$ ipython --no-banner

In [1]: import numpy as np

In [2]: from numpy import linalg as LA

In [3]: np.set_printoptions(precision=2, suppress=True, linewidth=140)

In [4]: def tidy(a):
   ...:     return np.round(a, 2) + 0
   ...: 

In [5]: m1 = np.load("a.npy")

In [6]: m1
Out[6]: 
array([[-1,  3,  0,  0,  0,  0],
       [-2, -2,  0,  0,  0,  0],
       [-3,  0,  0,  0,  0,  0],
       [ 0,  0, -1,  3,  0,  0],
       [ 0,  0, -2, -2,  0,  0],
       [ 0,  0, -3,  0,  0,  0],
       [ 0,  0,  0,  0, -1,  3],
       [ 0,  0,  0,  0, -2, -2],
       [ 0,  0,  0,  0, -3,  0]])

In [7]: out = m1 / np.sqrt((m1 ** 2).mean(axis=1, keepdims=True))

In [8]: LA.matrix_rank(out) == LA.matrix_rank(m1)
Out[8]: np.True_

In [9]: LA.matrix_rank(m1 - m1.mean(axis=1, keepdims=True))
Out[9]: np.int64(5)

In [10]: out = m1 / LA.norm(m1, axis=1, keepdims=True)

In [11]: C2 = out @ out.T

In [12]: tidy(C2)
Out[12]: 
array([[ 1.  , -0.45,  0.32,  0.  ,  0.  ,  0.  ,  0.  ,  0.  ,  0.  ],
       [-0.45,  1.  ,  0.71,  0.  ,  0.  ,  0.  ,  0.  ,  0.  ,  0.  ],
       [ 0.32,  0.71,  1.  ,  0.  ,  0.  ,  0.  ,  0.  ,  0.  ,  0.  ],
       [ 0.  ,  0.  ,  0.  ,  1.  , -0.45,  0.32,  0.  ,  0.  ,  0.  ],
       [ 0.  ,  0.  ,  0.  , -0.45,  1.  ,  0.71,  0.  ,  0.  ,  0.  ],
       [ 0.  ,  0.  ,  0.  ,  0.32,  0.71,  1.  ,  0.  ,  0.  ,  0.  ],
       [ 0.  ,  0.  ,  0.  ,  0.  ,  0.  ,  0.  ,  1.  , -0.45,  0.32],
       [ 0.  ,  0.  ,  0.  ,  0.  ,  0.  ,  0.  , -0.45,  1.  ,  0.71],
       [ 0.  ,  0.  ,  0.  ,  0.  ,  0.  ,  0.  ,  0.32,  0.71,  1.  ]])

In [13]: np.degrees(np.arccos(np.clip(C2[8, 3], -1, 1)))
Out[13]: np.float64(90.0)

In [14]: (C2 - 2 * np.eye(9)).round(6).argmax(axis=1)
Out[14]: array([2, 2, 1, 5, 5, 4, 8, 8, 7])

In [15]: np.argwhere(np.triu(np.abs(C2) > 0.95, 1))
Out[15]: array([], shape=(0, 2), dtype=int64)

In [16]: (np.abs(C2) > 0.9).astype(int)
Out[16]: 
array([[1, 0, 0, 0, 0, 0, 0, 0, 0],
       [0, 1, 0, 0, 0, 0, 0, 0, 0],
       [0, 0, 1, 0, 0, 0, 0, 0, 0],
       [0, 0, 0, 1, 0, 0, 0, 0, 0],
       [0, 0, 0, 0, 1, 0, 0, 0, 0],
       [0, 0, 0, 0, 0, 1, 0, 0, 0],
       [0, 0, 0, 0, 0, 0, 1, 0, 0],
       [0, 0, 0, 0, 0, 0, 0, 1, 0],
       [0, 0, 0, 0, 0, 0, 0, 0, 1]])

In [17]: x0 = np.array([2, -2, 3, -3, -1, 0])

In [18]: rhs = m1 @ x0

In [19]: tidy(LA.solve(m1.T @ m1, m1.T @ rhs))
Out[19]: array([ 2., -2.,  3., -3., -1.,  0.])

In [20]: tidy(LA.lstsq(m1, rhs)[0])
Out[20]: array([ 2., -2.,  3., -3., -1.,  0.])

In [21]: rhs
Out[21]: array([ -8,   0,  -6, -12,   0,  -9,   1,   2,   3])

In [22]: rng = np.random.default_rng(846)

In [23]: rhs = rhs + 0.05 * rng.normal(size=9)

In [24]: tidy(rhs)
Out[24]: array([ -8.04,   0.01,  -5.93, -12.06,   0.01,  -9.03,   0.98,   1.96,   2.96])

In [25]: c, *_ = LA.lstsq(m1, rhs)

In [26]: tidy(m1.T @ (rhs - m1 @ c))
Out[26]: array([0., 0., 0., 0., 0., 0.])

In [27]: [round(float(LA.norm(LA.solve(m1.T @ m1 + lam * np.eye(6), m1.T @ rhs))), 2) for lam in (0, 1, 10, 100)]
Out[27]: [5.21, 4.82, 2.9, 0.58]

In [28]: W0 = np.load("w.npy")

In [29]: W0
Out[29]: 
array([[1., 2., 3., 3., 3., 3.],
       [2., 2., 0., 3., 3., 0.],
       [3., 3., 2., 3., 2., 1.],
       [0., 2., 2., 1., 3., 2.],
       [0., 0., 0., 0., 5., 4.],
       [0., 0., 0., 0., 3., 5.]])

In [30]: labels = rng.permutation(6)

In [31]: labels
Out[31]: array([5, 0, 3, 4, 1, 2])

In [32]: out = W0[labels][:, labels]

In [33]: tidy(np.sort(np.abs(LA.eigvals(out))))
Out[33]: array([1.  , 1.54, 1.62, 1.62, 7.59, 8.46])

In [34]: np.allclose(out, W0)
Out[34]: False

In [35]: O, _ = LA.qr(np.array([[-1.3, -1.0, -0.2, -0.8],
    ...:     [-0.9, -0.6, 0.3, -0.4],
    ...:     [0.3, -1.8, -1.1, 0.5],
    ...:     [0.1, 0.0, 0.9, -0.3],
    ...:     [0.1, 2.1, -0.4, 0.9],
    ...:     [2.1, 0.6, 1.1, 2.8],
    ...:     [1.7, 0.1, -0.2, 0.5],
    ...:     [-0.5, 0.7, 0.4, -0.1],
    ...:     [0.4, 1.6, -0.1, -2.3]]))

In [36]: feats = O @ O.T

In [37]: tidy(feats)
Out[37]: 
array([[ 0.2 ,  0.14,  0.05,  0.  , -0.13, -0.25, -0.2 ,  0.02, -0.13],
       [ 0.14,  0.15, -0.1 ,  0.12, -0.16, -0.07, -0.19,  0.07, -0.13],
       [ 0.05, -0.1 ,  0.57, -0.25, -0.12, -0.12,  0.21, -0.25, -0.2 ],
       [ 0.  ,  0.12, -0.25,  0.3 , -0.31,  0.16, -0.03,  0.06,  0.08],
       [-0.13, -0.16, -0.12, -0.31,  0.77,  0.01, -0.1 ,  0.13, -0.02],
       [-0.25, -0.07, -0.12,  0.16,  0.01,  0.73,  0.18,  0.01, -0.24],
       [-0.2 , -0.19,  0.21, -0.03, -0.1 ,  0.18,  0.39, -0.18,  0.21],
       [ 0.02,  0.07, -0.25,  0.06,  0.13,  0.01, -0.18,  0.14, -0.02],
       [-0.13, -0.13, -0.2 ,  0.08, -0.02, -0.24,  0.21, -0.02,  0.76]])

In [38]: C2 = m1.T @ m1

In [39]: C2
Out[39]: 
array([[14,  1,  0,  0,  0,  0],
       [ 1, 13,  0,  0,  0,  0],
       [ 0,  0, 14,  1,  0,  0],
       [ 0,  0,  1, 13,  0,  0],
       [ 0,  0,  0,  0, 14,  1],
       [ 0,  0,  0,  0,  1, 13]])

In [40]: (m1 @ m1.T).shape
Out[40]: (9, 9)

In [41]: np.allclose(C2, C2.T)
Out[41]: True

In [42]: tidy(LA.svd(m1, compute_uv=False) ** 2)
Out[42]: array([14.62, 14.62, 14.62, 12.38, 12.38, 12.38])

In [43]: LA.matrix_rank(C2)
Out[43]: np.int64(6)

In [44]: tidy(LA.eigvalsh(C2)[::-1])
Out[44]: array([14.62, 14.62, 14.62, 12.38, 12.38, 12.38])

In [45]: out = LA.inv(W0)

In [46]: tidy(LA.det(W0) * out)
Out[46]: 
array([[ -26.,  -91.,  156., -117.,  114.,  -60.],
       [-130.,   65.,    0.,  195., -150.,  120.],
       [  78., -117.,   52.,  -39.,   98., -120.],
       [ 104.,  104., -104.,  -52.,  -76.,   40.],
       [   0.,    0.,    0.,    0.,  100.,  -80.],
       [   0.,    0.,    0.,    0.,  -60.,  100.]])

In [47]: tidy(out)
Out[47]: 
array([[-0.1 , -0.35,  0.6 , -0.45,  0.44, -0.23],
       [-0.5 ,  0.25,  0.  ,  0.75, -0.58,  0.46],
       [ 0.3 , -0.45,  0.2 , -0.15,  0.38, -0.46],
       [ 0.4 ,  0.4 , -0.4 , -0.2 , -0.29,  0.15],
       [ 0.  ,  0.  ,  0.  ,  0.  ,  0.38, -0.31],
       [ 0.  ,  0.  ,  0.  ,  0.  , -0.23,  0.38]])

In [48]: np.allclose(out, W0.T)
Out[48]: False

In [49]: ev, V = LA.eigh(feats)

In [50]: x0 = np.array([-2, 0, 0, -2, -2, -2, -2, 1, -1])

In [51]: tidy(np.abs(feats).sum(axis=1).max()), tidy(np.abs(ev).max())
Out[51]: (np.float64(1.85), np.float64(1.0))

In [52]: tidy(V * np.maximum(ev, 0) @ V.T)
Out[52]: 
array([[ 0.2 ,  0.14,  0.05,  0.  , -0.13, -0.25, -0.2 ,  0.02, -0.13],
       [ 0.14,  0.15, -0.1 ,  0.12, -0.16, -0.07, -0.19,  0.07, -0.13],
       [ 0.05, -0.1 ,  0.57, -0.25, -0.12, -0.12,  0.21, -0.25, -0.2 ],
       [ 0.  ,  0.12, -0.25,  0.3 , -0.31,  0.16, -0.03,  0.06,  0.08],
       [-0.13, -0.16, -0.12, -0.31,  0.77,  0.01, -0.1 ,  0.13, -0.02],
       [-0.25, -0.07, -0.12,  0.16,  0.01,  0.73,  0.18,  0.01, -0.24],
       [-0.2 , -0.19,  0.21, -0.03, -0.1 ,  0.18,  0.39, -0.18,  0.21],
       [ 0.02,  0.07, -0.25,  0.06,  0.13,  0.01, -0.18,  0.14, -0.02],
       [-0.13, -0.13, -0.2 ,  0.08, -0.02, -0.24,  0.21, -0.02,  0.76]])

In [53]: tidy(V * np.abs(ev) @ V.T)
Out[53]: 
array([[ 0.2 ,  0.14,  0.05,  0.  , -0.13, -0.25, -0.2 ,  0.02, -0.13],
       [ 0.14,  0.15, -0.1 ,  0.12, -0.16, -0.07, -0.19,  0.07, -0.13],
       [ 0.05, -0.1 ,  0.57, -0.25, -0.12, -0.12,  0.21, -0.25, -0.2 ],
       [ 0.  ,  0.12, -0.25,  0.3 , -0.31,  0.16, -0.03,  0.06,  0.08],
       [-0.13, -0.16, -0.12, -0.31,  0.77,  0.01, -0.1 ,  0.13, -0.02],
       [-0.25, -0.07, -0.12,  0.16,  0.01,  0.73,  0.18,  0.01, -0.24],
       [-0.2 , -0.19,  0.21, -0.03, -0.1 ,  0.18,  0.39, -0.18,  0.21],
       [ 0.02,  0.07, -0.25,  0.06,  0.13,  0.01, -0.18,  0.14, -0.02],
       [-0.13, -0.13, -0.2 ,  0.08, -0.02, -0.24,  0.21, -0.02,  0.76]])

In [54]: out = np.array([[-5, 5, 5, -4], [5, 1, -2, 0], [-5, 0, -3, -4], [0, 1, 3, 2]])

In [55]: cent = np.array([[4, 3, 0, -6, -8, 6, 0, -5, -5, 5],
    ...:     [-7, 8, 3, 0, -5, -8, 6, -3, -2, 3],
    ...:     [-2, 3, -6, 6, -6, 6, 4, 8, -5, -4],
    ...:     [1, 3, -3, -5, -7, 5, -1, 3, -7, 0],
    ...:     [0, 1, 5, 0, 7, 6, -3, -1, 1, 7],
    ...:     [9, -4, -3, 6, 9, 7, 5, -5, 9, -3],
    ...:     [-5, -5, 6, -7, -8, -5, -4, 9, -5, 2],
    ...:     [-8, 5, -4, -3, -9, 6, 4, -8, -6, 5],
    ...:     [4, 1, 4, -6, 4, 4, -8, -8, 3, -3],
    ...:     [2, -4, 2, 6, 7, 9, -6, 3, -4, -5]])

In [56]: mat = np.block([[out, np.zeros((4, 10))], [np.zeros((10, 4)), cent]])

In [57]: mat
Out[57]: 
array([[-5.,  5.,  5., -4.,  0.,  0.,  0.,  0.,  0.,  0.,  0.,  0.,  0.,  0.],
       [ 5.,  1., -2.,  0.,  0.,  0.,  0.,  0.,  0.,  0.,  0.,  0.,  0.,  0.],
       [-5.,  0., -3., -4.,  0.,  0.,  0.,  0.,  0.,  0.,  0.,  0.,  0.,  0.],
       [ 0.,  1.,  3.,  2.,  0.,  0.,  0.,  0.,  0.,  0.,  0.,  0.,  0.,  0.],
       [ 0.,  0.,  0.,  0.,  4.,  3.,  0., -6., -8.,  6.,  0., -5., -5.,  5.],
       [ 0.,  0.,  0.,  0., -7.,  8.,  3.,  0., -5., -8.,  6., -3., -2.,  3.],
       [ 0.,  0.,  0.,  0., -2.,  3., -6.,  6., -6.,  6.,  4.,  8., -5., -4.],
       [ 0.,  0.,  0.,  0.,  1.,  3., -3., -5., -7.,  5., -1.,  3., -7.,  0.],
       [ 0.,  0.,  0.,  0.,  0.,  1.,  5.,  0.,  7.,  6., -3., -1.,  1.,  7.],
       [ 0.,  0.,  0.,  0.,  9., -4., -3.,  6.,  9.,  7.,  5., -5.,  9., -3.],
       [ 0.,  0.,  0.,  0., -5., -5.,  6., -7., -8., -5., -4.,  9., -5.,  2.],
       [ 0.,  0.,  0.,  0., -8.,  5., -4., -3., -9.,  6.,  4., -8., -6.,  5.],
       [ 0.,  0.,  0.,  0.,  4.,  1.,  4., -6.,  4.,  4., -8., -8.,  3., -3.],
       [ 0.,  0.,  0.,  0.,  2., -4.,  2.,  6.,  7.,  9., -6.,  3., -4., -5.]])

In [58]: tidy(np.sort(LA.eigvals(mat).real))
Out[58]: array([-12.89, -12.89,  -7.3 ,  -7.3 ,  -5.88,  -4.85,  -4.85,   1.15,   3.55,   5.05,   7.17,   7.17,   8.45,  19.42])
